$ python3 -q
>>> import numpy as np
>>> np.set_printoptions(suppress=True, linewidth=100)
>>> tidy = lambda a: np.round(a, 4) + 0
>>> m1 = np.load("data.npy")
>>> m1
array([[ 0,  0,  0,  3],
       [ 0,  0, -2,  0],
       [ 0,  2,  0, -2],
       [-3,  0,  2,  0]])
>>> rng = np.random.default_rng(84)
>>> other = m1 + rng.integers(-2, 3, (4, 2)) @ rng.integers(-2, 3, (2, 4))
>>> other
array([[-1,  0,  1,  3],
       [ 2,  4,  4, -4],
       [ 0,  3,  2, -3],
       [-3,  2,  6, -2]])
>>> tidy(np.linalg.svd(other - m1, compute_uv=False))
array([10.0371,  1.8044,  0.    ,  0.    ])
>>> np.linalg.matrix_rank(other - m1, tol=1e-8)
np.int64(2)
>>> vec = np.array([3, 3, 0, 0])
>>> h1 = np.maximum(m1 @ vec, 0)
>>> m1.T @ h1
array([  0,  12,   0, -12])
>>> np.maximum(m1 @ (3 * vec), 0)
array([ 0,  0, 18,  0])
>>> Q, vecs = np.linalg.qr(m1[:, :2])[0], np.linalg.qr(m1[:, 2:])[0]
>>> sv = np.linalg.svd(Q.T @ vecs, compute_uv=False)
>>> tidy(sv)
array([0.7071, 0.5547])
>>> (sv > 0.9).sum()
np.int64(0)
>>> tidy(np.linalg.norm(Q @ Q.T - vecs @ vecs.T, 2))
np.float64(0.8321)
>>> Q, r_ = np.linalg.qr(m1)
>>> Q
array([[ 0.,  0.,  0.,  1.],
       [-0.,  0., -1.,  0.],
       [-0., -1.,  0.,  0.],
       [ 1., -0., -0.,  0.]])
>>> Q @ r_
array([[ 0.,  0.,  0.,  3.],
       [ 0.,  0., -2.,  0.],
       [ 0.,  2.,  0., -2.],
       [-3.,  0.,  2.,  0.]])
>>> Q.shape, r_.shape
((4, 4), (4, 4))
>>> u = np.array([1, 3, 1])
>>> np.cross(m1[0, :3], m1[3, :3])
array([0, 0, 0])
>>> np.array([np.convolve(row, u, "same") for row in m1])
array([[ 0,  0,  3,  9],
       [ 0, -2, -6, -2],
       [ 2,  6,  0, -6],
       [-9, -1,  6,  2]])
>>> arr = np.loadtxt("run14.csv", delimiter=",")
>>> arr
array([[1.    , 0.9   , 0.81  , 0.729 , 0.6561, 0.5905, 0.5314, 0.4783, 0.4305, 0.3874, 0.3487,
        0.3138],
       [0.9   , 1.    , 0.9   , 0.81  , 0.729 , 0.6561, 0.5905, 0.5314, 0.4783, 0.4305, 0.3874,
        0.3487],
       [0.81  , 0.9   , 1.    , 0.9   , 0.81  , 0.729 , 0.6561, 0.5905, 0.5314, 0.4783, 0.4305,
        0.3874],
       [0.729 , 0.81  , 0.9   , 1.    , 0.9   , 0.81  , 0.729 , 0.6561, 0.5905, 0.5314, 0.4783,
        0.4305],
       [0.6561, 0.729 , 0.81  , 0.9   , 1.    , 0.9   , 0.81  , 0.729 , 0.6561, 0.5905, 0.5314,
        0.4783],
       [0.5905, 0.6561, 0.729 , 0.81  , 0.9   , 1.    , 0.9   , 0.81  , 0.729 , 0.6561, 0.5905,
        0.5314],
       [0.5314, 0.5905, 0.6561, 0.729 , 0.81  , 0.9   , 1.    , 0.9   , 0.81  , 0.729 , 0.6561,
        0.5905],
       [0.4783, 0.5314, 0.5905, 0.6561, 0.729 , 0.81  , 0.9   , 1.    , 0.9   , 0.81  , 0.729 ,
        0.6561],
       [0.4305, 0.4783, 0.5314, 0.5905, 0.6561, 0.729 , 0.81  , 0.9   , 1.    , 0.9   , 0.81  ,
        0.729 ],
       [0.3874, 0.4305, 0.4783, 0.5314, 0.5905, 0.6561, 0.729 , 0.81  , 0.9   , 1.    , 0.9   ,
        0.81  ],
       [0.3487, 0.3874, 0.4305, 0.4783, 0.5314, 0.5905, 0.6561, 0.729 , 0.81  , 0.9   , 1.    ,
        0.9   ],
       [0.3138, 0.3487, 0.3874, 0.4305, 0.4783, 0.5314, 0.5905, 0.6561, 0.729 , 0.81  , 0.9   ,
        1.    ]])
>>> # equal to its transpose
>>> vec = np.ones(12)
>>> for _ in range(7):
...     vec = arr @ vec
...     vec /= np.linalg.norm(vec)
...     print(round(vec @ arr @ vec, 4))
... 
8.2846
8.2849
8.2849
8.2849
8.2849
8.2849
8.2849
>>> tidy(vec)
array([0.2481, 0.2694, 0.2867, 0.3   , 0.3089, 0.3134, 0.3134, 0.3089, 0.3   , 0.2867, 0.2694,
       0.2481])
>>> E = np.loadtxt("mat.csv", delimiter=",")
>>> tidy(E)
array([[ 0.5539,  0.1574,  0.088 ,  0.251 ,  0.3049, -0.1527,  0.1878],
       [ 0.1574,  0.7692, -0.1431,  0.1146, -0.2961, -0.1764, -0.0195],
       [ 0.088 , -0.1431,  0.3882, -0.2484, -0.0095, -0.2288,  0.3085],
       [ 0.251 ,  0.1146, -0.2484,  0.4166,  0.1545,  0.2825,  0.0387],
       [ 0.3049, -0.2961, -0.0095,  0.1545,  0.5328, -0.1067, -0.1815],
       [-0.1527, -0.1764, -0.2288,  0.2825, -0.1067,  0.6214,  0.1931],
       [ 0.1878, -0.0195,  0.3085,  0.0387, -0.1815,  0.1931,  0.718 ]])
>>> # applying it twice changes nothing
>>> vec = np.array([1, 1, 2, -2, -2, 2, -1])
>>> tidy(np.trace(E))
np.float64(4.0)
>>> tidy(np.linalg.eigvalsh(2 * E - np.eye(7)))
array([-1., -1., -1.,  1.,  1.,  1.,  1.])
>>> data = np.loadtxt("w.csv", delimiter=",")
>>> tidy(data)
array([[ 0.2374, -0.48  ,  1.1891,  1.5163],
       [ 1.4241,  1.341 ,  0.401 , -0.1128],
       [ 0.7121, -1.1274,  0.9091, -1.1813],
       [ 1.1868, -0.8368, -1.2644,  0.5409]])
>>> left, sv, vt = np.linalg.svd(data, full_matrices=False)
>>> (sv > 1e-8).sum()
np.int64(4)
>>> left.shape, sv.shape, vt.shape
((4, 4), (4,), (4, 4))
>>> tidy(left.T @ data @ vt.T)
array([[2., 0., 0., 0.],
       [0., 2., 0., 0.],
       [0., 0., 2., 0.],
       [0., 0., 0., 2.]])
>>> tidy(data @ data.T)
array([[4., 0., 0., 0.],
       [0., 4., 0., 0.],
       [0., 0., 4., 0.],
       [0., 0., 0., 4.]])
>>> np.abs(arr).max()
np.float64(1.0)
>>> tidy(arr.sum(axis=0))
array([7.1757, 7.7619, 8.2232, 8.5648, 8.7904, 8.9026, 8.9026, 8.7904, 8.5648, 8.2232, 7.7619,
       7.1757])
>>> np.unravel_index(np.abs(arr).argmax(), arr.shape)
(np.int64(0), np.int64(0))
>>> tidy(np.linalg.svd(arr, compute_uv=False))
array([8.2849, 1.9264, 0.6802, 0.3372, 0.2035, 0.1393, 0.1041, 0.083 , 0.0698, 0.0616, 0.0564,
       0.0535])
>>> Q, vecs = np.linalg.qr(data[:, :1])[0], np.linalg.qr(data[:, 1:])[0]
>>> sv = np.linalg.svd(Q.T @ vecs, compute_uv=False)
>>> tidy(sv)
array([0.])
>>> (sv > 0.9).sum()
np.int64(0)
>>> other = np.array([[-1, 1], [1, -1], [-2, -2]])
>>> mat = np.tile(other, (2, 3))
>>> mat
array([[-1,  1, -1,  1, -1,  1],
       [ 1, -1,  1, -1,  1, -1],
       [-2, -2, -2, -2, -2, -2],
       [-1,  1, -1,  1, -1,  1],
       [ 1, -1,  1, -1,  1, -1],
       [-2, -2, -2, -2, -2, -2]])
>>> u, r1 = mat[1], mat[3]
>>> u @ r1
np.int64(-6)
>>> u @ u
np.int64(6)
>>> pr = (u @ r1) / (u @ u) * u
>>> pr
array([-1.,  1., -1.,  1., -1.,  1.])
>>> np.outer(u, r1)
array([[-1,  1, -1,  1, -1,  1],
       [ 1, -1,  1, -1,  1, -1],
       [-1,  1, -1,  1, -1,  1],
       [ 1, -1,  1, -1,  1, -1],
       [-1,  1, -1,  1, -1,  1],
       [ 1, -1,  1, -1,  1, -1]])
>>> left, sv, vt = np.linalg.svd(mat)
>>> vecs = vt[:(sv > 1e-8).sum()]
>>> vec = mat[2] + 3 * mat[0] + rng.integers(2) * np.eye(6)[2]
>>> vec
array([-5.,  1., -4.,  1., -5.,  1.])
>>> np.allclose(vecs.T @ vecs @ vec, vec)
False
>>> tidy(np.linalg.norm(vec - vecs.T @ vecs @ vec))
np.float64(0.8165)
>>> np.linalg.matrix_rank(np.vstack([mat, vec]))
np.int64(3)
>>> W = np.array([[0, 3, 3, 0],
...     [3, 1, 0, -2],
...     [-2, -1, 3, -1],
...     [-1, 2, -1, 2],
...     [-2, -1, 1, -3],
...     [1, 3, 2, 1]])
>>> beta = np.array([3, 0, 1, 2])
>>> H = np.maximum(mat @ W + beta, 0)
>>> np.linalg.matrix_rank(H)
np.int64(3)
>>> cent = np.array([[-1, 0, 2], [-1, 1, 2], [1, 0, -2], [-2, 0, 0]])
>>> (H @ cent).round(6).argmax(axis=1)
array([2, 0, 2, 2, 0, 2])
>>> np.allclose(mat[:-1].T @ np.linalg.lstsq(mat[:-1].T, mat[-1])[0], mat[-1])
True
>>> np.abs(np.diag(np.linalg.qr(mat)[1])) > 1e-9
array([ True,  True, False, False, False, False])
>>> np.unique(mat.round(6), axis=0).shape
(3, 6)
>>> rk = np.linalg.matrix_rank(mat)
>>> rk
np.int64(2)
>>> null = np.linalg.svd(mat)[2][rk:].T
>>> tidy(null @ null.T)
array([[ 0.6667,  0.    , -0.3333,  0.    , -0.3333,  0.    ],
       [ 0.    ,  0.6667,  0.    , -0.3333,  0.    , -0.3333],
       [-0.3333,  0.    ,  0.6667,  0.    , -0.3333,  0.    ],
       [ 0.    , -0.3333,  0.    ,  0.6667,  0.    , -0.3333],
       [-0.3333,  0.    , -0.3333,  0.    ,  0.6667,  0.    ],
       [ 0.    , -0.3333,  0.    , -0.3333,  0.    ,  0.6667]])
>>> tidy(mat @ null)
array([[0., 0., 0., 0.],
       [0., 0., 0., 0.],
       [0., 0., 0., 0.],
       [0., 0., 0., 0.],
       [0., 0., 0., 0.],
       [0., 0., 0., 0.]])
>>> [int(np.linalg.matrix_rank(np.delete(mat, i, axis=0))) for i in range(6)]
[2, 2, 2, 2, 2, 2]
>>> [int(np.linalg.matrix_rank(mat[:i])) for i in range(1, len(mat) + 1)]
[1, 1, 2, 2, 2, 2]
>>> J = np.loadtxt("dump.csv", delimiter=",")
>>> J
array([[2., 2., 2., 3., 3., 2., 2., 3.],
       [2., 2., 2., 3., 3., 2., 2., 3.],
       [1., 1., 1., 2., 2., 1., 1., 2.],
       [4., 4., 4., 5., 5., 4., 4., 5.],
       [2., 2., 2., 3., 3., 2., 2., 3.],
       [4., 4., 4., 5., 5., 4., 4., 5.],
       [1., 1., 1., 2., 2., 1., 1., 2.],
       [3., 3., 3., 4., 4., 3., 3., 4.],
       [2., 2., 2., 3., 3., 2., 2., 3.],
       [2., 2., 2., 3., 3., 2., 2., 3.],
       [2., 2., 2., 3., 3., 2., 2., 3.]])
>>> # rows 0 and 1 are equal
>>> left, sv, vt = np.linalg.svd(J)
>>> vecs = vt[:(sv > 1e-8).sum()]
>>> vec = J[7] + 4 * J[10] + rng.integers(2) * np.eye(8)[3]
>>> vec
array([11., 11., 11., 16., 16., 11., 11., 16.])
>>> tidy(np.linalg.norm(vec - vecs.T @ vecs @ vec))
np.float64(0.0)
>>> tidy(vecs.T @ vecs)
array([[0.2   , 0.2   , 0.2   , 0.    , 0.    , 0.2   , 0.2   , 0.    ],
       [0.2   , 0.2   , 0.2   , 0.    , 0.    , 0.2   , 0.2   , 0.    ],
       [0.2   , 0.2   , 0.2   , 0.    , 0.    , 0.2   , 0.2   , 0.    ],
       [0.    , 0.    , 0.    , 0.3333, 0.3333, 0.    , 0.    , 0.3333],
       [0.    , 0.    , 0.    , 0.3333, 0.3333, 0.    , 0.    , 0.3333],
       [0.2   , 0.2   , 0.2   , 0.    , 0.    , 0.2   , 0.2   , 0.    ],
       [0.2   , 0.2   , 0.2   , 0.    , 0.    , 0.2   , 0.2   , 0.    ],
       [0.    , 0.    , 0.    , 0.3333, 0.3333, 0.    , 0.    , 0.3333]])
>>> np.allclose(vecs.T @ vecs @ vec, vec)
True
>>> tidy(np.diag(vecs.T @ vecs))
array([0.2   , 0.2   , 0.2   , 0.3333, 0.3333, 0.2   , 0.2   , 0.3333])
>>> A = np.load("test8.npy")
>>> A
array([[ 1.,  1.,  3.,  2.,  1.,  0.,  0.,  0.],
       [ 3., -1., -3., -2., -2.,  0.,  0.,  0.],
       [ 2., -1., -1., -2.,  1.,  0.,  0.,  0.],
       [-2.,  2., -2.,  2., -1.,  0.,  0.,  0.],
       [-2.,  0.,  0., -3., -2.,  0.,  0.,  0.],
       [ 0.,  0.,  0.,  0.,  0., -1.,  1.,  1.],
       [ 0.,  0.,  0.,  0.,  0., -2.,  2., -3.],
       [ 0.,  0.,  0.,  0.,  0., -2., -1.,  1.]])
>>> np.flatnonzero(np.linalg.matrix_power((A != 0) + (A.T != 0) + np.eye(8), 8)[2])
array([0, 1, 2, 3, 4])
>>> (np.linalg.matrix_power((A != 0) + (A.T != 0) + np.eye(8), 8) > 0).astype(int)
array([[1, 1, 1, 1, 1, 0, 0, 0],
       [1, 1, 1, 1, 1, 0, 0, 0],
       [1, 1, 1, 1, 1, 0, 0, 0],
       [1, 1, 1, 1, 1, 0, 0, 0],
       [1, 1, 1, 1, 1, 0, 0, 0],
       [0, 0, 0, 0, 0, 1, 1, 1],
       [0, 0, 0, 0, 0, 1, 1, 1],
       [0, 0, 0, 0, 0, 1, 1, 1]])
>>> A @ A
array([[  4.,   1.,  -7.,  -5.,  -2.,   0.,   0.,   0.],
       [  2.,   3.,  19.,  16.,   8.,   0.,   0.,   0.],
       [ -1.,   0.,  14.,   1.,   3.,   0.,   0.,   0.],
       [ -2.,   2., -14.,   3.,  -8.,   0.,   0.,   0.],
       [  8.,  -8.,   0.,  -4.,   5.,   0.,   0.,   0.],
       [  0.,   0.,   0.,   0.,   0.,  -3.,   0.,  -3.],
       [  0.,   0.,   0.,   0.,   0.,   4.,   5., -11.],
       [  0.,   0.,   0.,   0.,   0.,   2.,  -5.,   2.]])
